% python3 -q
>>> import numpy as np
>>> np.set_printoptions(suppress=True, linewidth=200)
>>> A = np.array([[-1.5, -0.4, 0.0, -0.1, 0.2, 2.7],
...     [2.2, 0.3, -1.1, 3.1, 0.1, -0.3],
...     [-1.1, 0.2, 0.4, -0.7, -1.0, -6.3],
...     [0.5, -0.4, 2.4, -2.1, 0.0, 3.3],
...     [-1.7, -0.6, -0.7, -0.2, 0.3, -3.6],
...     [0.0, 1.1, -0.8, -1.5, -0.3, 2.4],
...     [0.1, -0.2, -0.3, 0.1, 0.2, 0.0],
...     [-2.5, 0.1, -0.1, 0.7, -0.8, -3.0],
...     [0.5, -0.4, 0.3, -0.5, -0.4, 3.3]])
>>> vec = np.array([-2, 2, 2, -1, 1, 1])
>>> print(np.sign((A @ vec).round(6)))
[ 1. -1. -1.  1. -1.  1. -1.  1.  1.]
>>> np.round(A @ vec, 2)
array([ 5.2, -9.3, -3.2,  8.4, -2.3,  4.2, -1.1,  0.5,  2.2])
>>> A * vec
array([[ 3. , -0.8,  0. ,  0.1,  0.2,  2.7],
       [-4.4,  0.6, -2.2, -3.1,  0.1, -0.3],
       [ 2.2,  0.4,  0.8,  0.7, -1. , -6.3],
       [-1. , -0.8,  4.8,  2.1,  0. ,  3.3],
       [ 3.4, -1.2, -1.4,  0.2,  0.3, -3.6],
       [-0. ,  2.2, -1.6,  1.5, -0.3,  2.4],
       [-0.2, -0.4, -0.6, -0.1,  0.2,  0. ],
       [ 5. ,  0.2, -0.2, -0.7, -0.8, -3. ],
       [-1. , -0.8,  0.6,  0.5, -0.4,  3.3]])
>>> np.linalg.norm(A @ vec) <= np.linalg.norm(A, 2) * np.linalg.norm(vec) + 1e-9
np.True_
>>> print((A @ vec).argmax())
3
>>> print(np.round(np.einsum("ij,j->i", A, vec), 2))
[ 5.2 -9.3 -3.2  8.4 -2.3  4.2 -1.1  0.5  2.2]
>>> np.round(A @ np.ones(6), 2)
array([ 0.9,  4.3, -8.5,  3.7, -6.5,  0.9, -0.1, -5.6,  2.8])
>>> np.round((A * vec).sum(axis=1), 2)
array([ 5.2, -9.3, -3.2,  8.4, -2.3,  4.2, -1.1,  0.5,  2.2])
>>> th = np.radians(15)
>>> Rm = np.eye(6)
>>> Rm[0, 0] = Rm[5, 5] = np.cos(th)
>>> Rm[0, 5], Rm[5, 0] = -np.sin(th), np.sin(th)
>>> Rm.round(2)
array([[ 0.97,  0.  ,  0.  ,  0.  ,  0.  , -0.26],
       [ 0.  ,  1.  ,  0.  ,  0.  ,  0.  ,  0.  ],
       [ 0.  ,  0.  ,  1.  ,  0.  ,  0.  ,  0.  ],
       [ 0.  ,  0.  ,  0.  ,  1.  ,  0.  ,  0.  ],
       [ 0.  ,  0.  ,  0.  ,  0.  ,  1.  ,  0.  ],
       [ 0.26,  0.  ,  0.  ,  0.  ,  0.  ,  0.97]])
>>> other = A @ Rm.T
>>> print(np.allclose(A @ A.T, other @ other.T))
True
>>> round(np.linalg.det(Rm), 2), round(np.trace(Rm), 2)
(np.float64(1.0), np.float64(5.93))
>>> print(np.round(np.linalg.svd(A, compute_uv=False), 2), np.round(np.linalg.svd(other, compute_uv=False), 2))
[10.15  5.02  3.08  2.13  1.44  0.69] [10.15  5.02  3.08  2.13  1.44  0.69]
>>> vec = np.array([5, -2, 7, 9, 4, 8])
>>> y = A @ vec
>>> coef, lr = np.zeros(6), 1 / np.linalg.norm(A, 2) ** 2
>>> for i in range(20):
...     coef -= lr * A.T @ (A @ coef - y)
...     if i % 5 == 0: print(i, round(np.linalg.norm(A @ coef - y), 2))
... 
0 34.14
5 17.75
10 13.19
15 10.48
>>> np.round(np.linalg.cond(A), 2)
np.float64(14.78)
>>> proj = A @ np.linalg.solve(A.T @ A, A.T)
>>> np.linalg.matrix_rank(np.eye(9) - proj)
np.int64(3)
>>> np.round(np.diag(proj), 2)
array([0.49, 0.69, 0.75, 0.72, 0.65, 0.88, 0.08, 0.78, 0.97])
>>> np.round(proj @ A[:, 4], 2) + 0
array([ 0.2,  0.1, -1. ,  0. ,  0.3, -0.3,  0.2, -0.8, -0.4])
>>> u = np.array([2, 1, 2])
>>> np.round(np.convolve(A[4], u), 2)
array([-3.4, -2.9, -5.4, -2.3, -1. , -7.3, -3. , -7.2])
>>> print(np.round(np.cross(A[4, :3], A[0, :3]), 2))
[-0.28  1.05 -0.22]
>>> rng = np.random.default_rng(492496)
>>> F = np.triu(rng.random((11, 11)) < 0.2, 1).astype(int)
>>> F = F + F.T
>>> F
array([[0, 0, 0, 0, 0, 0, 0, 0, 0, 0, 0],
       [0, 0, 0, 0, 0, 1, 1, 0, 0, 0, 0],
       [0, 0, 0, 0, 0, 0, 0, 0, 0, 0, 0],
       [0, 0, 0, 0, 1, 0, 0, 0, 0, 0, 0],
       [0, 0, 0, 1, 0, 0, 0, 0, 1, 1, 1],
       [0, 1, 0, 0, 0, 0, 1, 0, 0, 0, 0],
       [0, 1, 0, 0, 0, 1, 0, 0, 0, 0, 0],
       [0, 0, 0, 0, 0, 0, 0, 0, 0, 0, 0],
       [0, 0, 0, 0, 1, 0, 0, 0, 0, 0, 1],
       [0, 0, 0, 0, 1, 0, 0, 0, 0, 0, 0],
       [0, 0, 0, 0, 1, 0, 0, 0, 1, 0, 0]])
>>> evals, evecs = np.linalg.eigvalsh(F)
Traceback (most recent call last):
  File "<python-input-37>", line 1, in <module>
    evals, evecs = np.linalg.eigvalsh(F)
    ^^^^^^^^^^^^
ValueError: too many values to unpack (expected 2)
>>> evals, evecs = np.linalg.eigh(F)
>>> np.round(np.linalg.eigvalsh(F @ F), 2) + 0
array([0.  , 0.  , 0.  , 0.  , 0.22, 1.  , 1.  , 1.  , 3.29, 4.  , 5.49])
>>> np.round(evecs.T @ evecs, 2) + 0
array([[1., 0., 0., 0., 0., 0., 0., 0., 0., 0., 0.],
       [0., 1., 0., 0., 0., 0., 0., 0., 0., 0., 0.],
       [0., 0., 1., 0., 0., 0., 0., 0., 0., 0., 0.],
       [0., 0., 0., 1., 0., 0., 0., 0., 0., 0., 0.],
       [0., 0., 0., 0., 1., 0., 0., 0., 0., 0., 0.],
       [0., 0., 0., 0., 0., 1., 0., 0., 0., 0., 0.],
       [0., 0., 0., 0., 0., 0., 1., 0., 0., 0., 0.],
       [0., 0., 0., 0., 0., 0., 0., 1., 0., 0., 0.],
       [0., 0., 0., 0., 0., 0., 0., 0., 1., 0., 0.],
       [0., 0., 0., 0., 0., 0., 0., 0., 0., 1., 0.],
       [0., 0., 0., 0., 0., 0., 0., 0., 0., 0., 1.]])
>>> evals.round(2) + 0
array([-1.81, -1.  , -1.  , -1.  ,  0.  ,  0.  ,  0.  ,  0.  ,  0.47,  2.  ,  2.34])
>>> other = np.array([[4, -1, -1, -3, 1, 2, -1, 2],
...     [1, -1, 0, -3, -2, 0, 4, -4],
...     [-2, -5, -4, 5, -4, -3, -3, 4],
...     [2, 3, 4, 1, -3, 2, 4, 3],
...     [2, -4, 4, 4, -3, -3, 2, 3],
...     [3, 0, -1, 0, -3, -4, -2, 5],
...     [5, 1, -2, 4, -1, -1, 1, 0],
...     [-2, -5, 0, -5, -2, -3, -5, 0]])
>>> feats = np.tril(other)
>>> feats
array([[ 4,  0,  0,  0,  0,  0,  0,  0],
       [ 1, -1,  0,  0,  0,  0,  0,  0],
       [-2, -5, -4,  0,  0,  0,  0,  0],
       [ 2,  3,  4,  1,  0,  0,  0,  0],
       [ 2, -4,  4,  4, -3,  0,  0,  0],
       [ 3,  0, -1,  0, -3, -4,  0,  0],
       [ 5,  1, -2,  4, -1, -1,  1,  0],
       [-2, -5,  0, -5, -2, -3, -5,  0]])
>>> Uu, sig, vt = np.linalg.svd(feats)
>>> evecs = vt[:(sig > 1e-8).sum()]
>>> vec = feats[0] + 5 * feats[6] + rng.integers(2) * np.eye(8)[6]
>>> vec
array([ 29.,   5., -10.,  20.,  -5.,  -5.,   5.,   0.])
>>> round(np.linalg.norm(vec - evecs.T @ evecs @ vec), 2)
np.float64(0.0)
>>> np.allclose(evecs.T @ evecs @ vec, vec)
True
